% ipython --no-banner

In [1]: import numpy as np

In [2]: from numpy import linalg as LA

In [3]: np.set_printoptions(suppress=True, linewidth=200)

In [4]: K = np.array([[1.0, 0.2, 0.04, 0.01],
   ...:     [0.2, 1.0, 0.2, 0.04],
   ...:     [0.04, 0.2, 1.0, 0.2],
   ...:     [0.01, 0.04, 0.2, 1.0]])

In [5]: # symmetric, so the eigenvalues are real

In [6]: hat = np.triu(np.array([[0, 0, 2, -2], [1, 0, -1, 2], [2, 1, 0, 1], [-2, 2, -2, -2]]), 1) + np.eye(4)

In [7]: Y = hat @ K @ LA.inv(hat)

In [8]: np.round(hat @ K - K @ hat, 2) + 0
Out[8]: 
array([[ 0.06,  0.32, -0.2 , -0.04],
       [-0.02, -0.12,  0.  ,  0.  ],
       [ 0.01,  0.04,  0.32, -0.32],
       [ 0.  ,  0.  ,  0.02, -0.26]])

In [9]: print(LA.matrix_rank(Y))
4

In [10]: x = np.array([-3, 2, -2, -3])

In [11]: target = K @ x

In [12]: beta, lr = np.zeros(4), 1 / LA.norm(K, 2) ** 2

In [13]: for i in range(10):
    ...:     beta -= lr * K.T @ (K @ beta - target)
    ...:     if i % 2 == 0: print(i, round(LA.norm(K @ beta - target), 2))
    ...: 
0 2.29
2 0.97
4 0.44
6 0.22
8 0.11

In [14]: beta.round(2)
Out[14]: array([-2.95,  1.92, -1.95, -3.02])

In [15]: rng = np.random.default_rng(218)

In [16]: idx = rng.permutation(4)

In [17]: Y = K[:, idx] * rng.choice([-1, 1], 4)

In [18]: Y
Out[18]: 
array([[0.01, 0.2 , 0.04, 1.  ],
       [0.04, 1.  , 0.2 , 0.2 ],
       [0.2 , 0.2 , 1.  , 0.04],
       [1.  , 0.04, 0.2 , 0.01]])

In [19]: Uu, _, VT = LA.svd(K.T @ Y)

In [20]: np.round(LA.lstsq(K, Y)[0], 2) + 0
Out[20]: 
array([[0., 0., 0., 1.],
       [0., 1., 0., 0.],
       [0., 0., 1., 0.],
       [1., 0., 0., 0.]])

In [21]: idx
Out[21]: array([3, 1, 2, 0])

In [22]: M = np.load("case12.npy")

In [23]: M
Out[23]: 
array([[0.1, 1. , 1. ],
       [3. , 5.1, 3. ],
       [0. , 1. , 1.1]])

In [24]: idx = rng.permutation(3)

In [25]: idx
Out[25]: array([1, 0, 2])

In [26]: Y = M[idx][:, idx]

In [27]: np.round(np.sort(np.abs(LA.eigvals(Y))), 2)
Out[27]: array([0.06, 0.1 , 6.26])

In [28]: Y
Out[28]: 
array([[5.1, 3. , 3. ],
       [1. , 0.1, 1. ],
       [1. , 0. , 1.1]])

In [29]: print(np.diag(Y))
[5.1 0.1 1.1]

In [30]: E = np.loadtxt("m.csv", delimiter=",")

In [31]: E
Out[31]: 
array([[ -7.77,  -5.73,  19.67],
       [  2.76,   1.24,  -5.53],
       [ 38.86,  -3.56, -23.41],
       [ 21.4 , -19.08,   8.94],
       [ 22.31,  -7.12, -27.87],
       [  4.17,   0.23, -16.16],
       [ 16.53, -19.41, -21.37],
       [ 12.3 , -13.59,  -6.44],
       [-24.36,  -7.95,  18.05],
       [ 30.7 , -17.3 , -23.09],
       [ -3.72,   6.77,  36.99],
       [  0.28,   3.31,  -6.35],
       [-12.02,  25.04,  31.27],
       [ -5.87,  24.22,   6.51],
       [-21.2 ,  -3.05,   8.81],
       [ 25.19,  14.7 ,   7.41],
       [-10.21,   6.08,  22.79],
       [-21.45,  31.66,  20.97],
       [-26.69,   3.24,   5.11],
       [-22.88,  -1.05, -17.18],
       [  9.58,  -6.77,  -2.32],
       [  9.74, -12.82,   9.7 ],
       [-21.76,  13.9 ,  14.36],
       [ 13.92, -19.23,  20.33],
       [  2.21,  11.69, -35.94]])

In [32]: f = np.array([-7, 2])

In [33]: np.polyval(f, E[0])
Out[33]: array([  56.39,   42.11, -135.69])

In [34]: Xs = E - E.mean(axis=0)

In [35]: evecs = LA.svd(Xs)[2][:1]

In [36]: Y = Xs - Xs @ evecs.T @ evecs

In [37]: np.round(np.diag(evecs.T @ evecs), 2)
Out[37]: array([0.42, 0.13, 0.45])

In [38]: np.round(np.cov(Xs @ evecs.T, rowvar=False), 2)
Out[38]: np.float64(601.33)

In [39]: np.round((Xs @ evecs.T).std(axis=0), 2)
Out[39]: array([24.03])

In [40]: print(LA.norm(Y, axis=1).round(6).argmax())
24

In [41]: d = LA.norm(E[:, None] - E[None], axis=-1)

In [42]: np.unravel_index(d.round(6).argmax(), d.shape)
Out[42]: (np.int64(9), np.int64(17))

In [43]: d[:5, :5].round(2)
Out[43]: 
array([[ 0.  , 28.19, 63.52, 33.83, 56.27],
       [28.19,  0.  , 40.57, 31.14, 30.84],
       [63.52, 40.57,  0.  , 39.9 , 17.51],
       [33.83, 31.14, 39.9 ,  0.  , 38.71],
       [56.27, 30.84, 17.51, 38.71,  0.  ]])

In [44]: d[17].round(6).argsort(kind="stable")[:4]
Out[44]: array([17, 12, 22, 13])

In [45]: d.shape
Out[45]: (25, 25)

In [46]: Xs = (E - E.mean(axis=0)) / E.std(axis=0)

In [47]: Xs.std(axis=0)
Out[47]: array([1., 1., 1.])

In [48]: beta = LA.lstsq(np.delete(Xs, 2, axis=1), Xs[:, 2])[0]

In [49]: beta.round(2)
Out[49]: array([-0.43,  0.11])

In [50]: idx = E[:, 1] > np.median(E[:, 1])

In [51]: f = E[idx].mean(axis=0) - E[~idx].mean(axis=0)

In [52]: (((E - E.mean(axis=0)) @ f > 0) == idx).mean()
Out[52]: np.float64(0.72)

In [53]: idx.astype(int)
Out[53]: array([0, 1, 0, 0, 0, 1, 0, 0, 0, 0, 1, 1, 1, 1, 0, 1, 1, 1, 1, 0, 0, 0, 1, 0, 1])

In [54]: f.round(2)
Out[54]: array([-13.22,  22.35,   9.57])

In [55]: data = np.load("w.npy")

In [56]: data
Out[56]: 
array([[-5.,  1., -3.],
       [ 0., -1.,  0.],
       [ 6., -1.,  4.]])

In [57]: ev, evecs = LA.eig(data)

In [58]: data @ evecs[:, 0] - ev[0] * evecs[:, 0]
Out[58]: array([0., 0., 0.])

In [59]: np.round(np.sort(LA.eigvals(LA.inv(data))), 2)
Out[59]: array([-1. , -0.5,  1. ])

In [60]: J = np.loadtxt("layer0.csv", delimiter=",")

In [61]: J
Out[61]: 
array([[2., 0., 0.],
       [2., 1., 0.],
       [0., 0., 2.]])

In [62]: print(LA.matrix_rank(J))
3

In [63]: np.abs(J).max()
Out[63]: np.float64(2.0)

In [64]: print(J - J[0])
[[ 0.  0.  0.]
 [ 0.  1.  0.]
 [-2.  0.  2.]]

In [65]: J.sum(axis=1)
Out[65]: array([2., 3., 2.])

In [66]: np.round(LA.svd(J, compute_uv=False), 2)
Out[66]: array([2.92, 2.  , 0.68])

In [67]: round(LA.norm(J), 2)
Out[67]: np.float64(3.61)

In [68]: np.diff(J, axis=0)
Out[68]: 
array([[ 0.,  1.,  0.],
       [-2., -1.,  2.]])

In [69]: print(np.count_nonzero(J))
4
